% python3 -q
>>> import numpy as np
>>> from numpy import linalg as LA
>>> np.set_printoptions(precision=1, suppress=True, linewidth=140)
>>> rd = lambda a: np.round(a, 1) + 0
>>> data = np.load("dump.npy")
>>> rd(data)
array([[ 0.1,  0.2,  0.2,  0.2],
       [ 0.2,  1. ,  0. , -0.1],
       [ 0.2,  0. ,  1. , -0.1],
       [ 0.2, -0.1, -0.1,  0.9]])
>>> left, s, Vt = LA.svd(data)
>>> V = Vt[:(s > 1e-8).sum()]
>>> rng = np.random.default_rng(37898)
>>> vec = data[1] + 2 * data[0] + rng.integers(2) * np.eye(4)[0]
>>> rd(vec)
array([0.5, 1.3, 0.3, 0.4])
>>> rd(V.T @ V)
array([[ 0.1,  0.2,  0.2,  0.2],
       [ 0.2,  1. ,  0. , -0.1],
       [ 0.2,  0. ,  1. , -0.1],
       [ 0.2, -0.1, -0.1,  0.9]])
>>> np.allclose(V.T @ V @ vec, vec)
True
>>> rd(np.diag(V.T @ V))
array([0.1, 1. , 1. , 0.9])
>>> print(rd(LA.norm(vec - V.T @ V @ vec)))
0.0
>>> m1 = np.load("case18.npy")
>>> print(m1)
[[-2 -3  0  0  0  0]
 [-2  0  0  0  0  0]
 [ 3  0  0  0  0  0]
 [ 0  0 -2 -3  0  0]
 [ 0  0 -2  0  0  0]
 [ 0  0  3  0  0  0]
 [ 0  0  0  0 -2 -3]
 [ 0  0  0  0 -2  0]
 [ 0  0  0  0  3  0]]
>>> rd(LA.norm(m1))
np.float64(8.8)
>>> np.abs(m1).max()
np.int64(3)
>>> m1 - m1[0]
array([[ 0,  0,  0,  0,  0,  0],
       [ 0,  3,  0,  0,  0,  0],
       [ 5,  3,  0,  0,  0,  0],
       [ 2,  3, -2, -3,  0,  0],
       [ 2,  3, -2,  0,  0,  0],
       [ 2,  3,  3,  0,  0,  0],
       [ 2,  3,  0,  0, -2, -3],
       [ 2,  3,  0,  0, -2,  0],
       [ 2,  3,  0,  0,  3,  0]])
>>> np.zeros(9, 6)
Traceback (most recent call last):
  File "<python-input-20>", line 1, in <module>
    np.zeros(9, 6)
    ~~~~~~~~^^^^^^
TypeError: Cannot interpret '6' as a data type
>>> rd(m1.mean(axis=0))
array([-0.1, -0.3, -0.1, -0.3, -0.1, -0.3])
>>> rd(LA.svd(m1, compute_uv=False))
array([4.5, 4.5, 4.5, 2.4, 2.4, 2.4])
>>> m1.sum(axis=0)
array([-1, -3, -1, -3, -1, -3])
>>> O, V = LA.qr(m1[:, :5])[0], LA.qr(m1[:, 5:])[0]
>>> s = LA.svd(O.T @ V, compute_uv=False)
>>> rd(np.degrees(np.arccos(s.clip(0, 1))))
array([61.])
>>> rd(s)
array([0.5])
>>> basis = np.array([[3, -3, -1, -5], [3, -5, -5, 3], [-4, -3, -4, 0], [-4, 5, 1, 5]])
>>> W0 = (rng.random((12, 4)) < 0.25) @ basis
>>> W0
array([[ 0,  0,  0,  0],
       [ 0,  0,  0,  0],
       [ 3, -5, -5,  3],
       [-8,  2, -3,  5],
       [ 3, -5, -5,  3],
       [-1, -6, -5, -5],
       [ 3, -3, -1, -5],
       [ 0,  0,  0,  0],
       [ 0,  0,  0,  0],
       [-1,  0, -4,  8],
       [ 0,  0,  0,  0],
       [-4,  5,  1,  5]])
>>> B = np.c_[W0[:, :2] @ np.array([[4, 0], [4, 2]]), np.array([9, 9, 6, 9, 9, 8, -9, -7, -2, -8, -4, -1])]
>>> B
array([[  0,   0,   9],
       [  0,   0,   9],
       [ -8, -10,   6],
       [-24,   4,   9],
       [ -8, -10,   9],
       [-28, -12,   8],
       [  0,  -6,  -9],
       [  0,   0,  -7],
       [  0,   0,  -2],
       [ -4,   0,  -8],
       [  0,   0,  -4],
       [  4,  10,  -1]])
>>> rd(LA.norm(LA.qr(W0)[0].T @ B, axis=0) ** 2 / ((B ** 2).sum(axis=0) + 1e-12))
array([1. , 1. , 0.5])
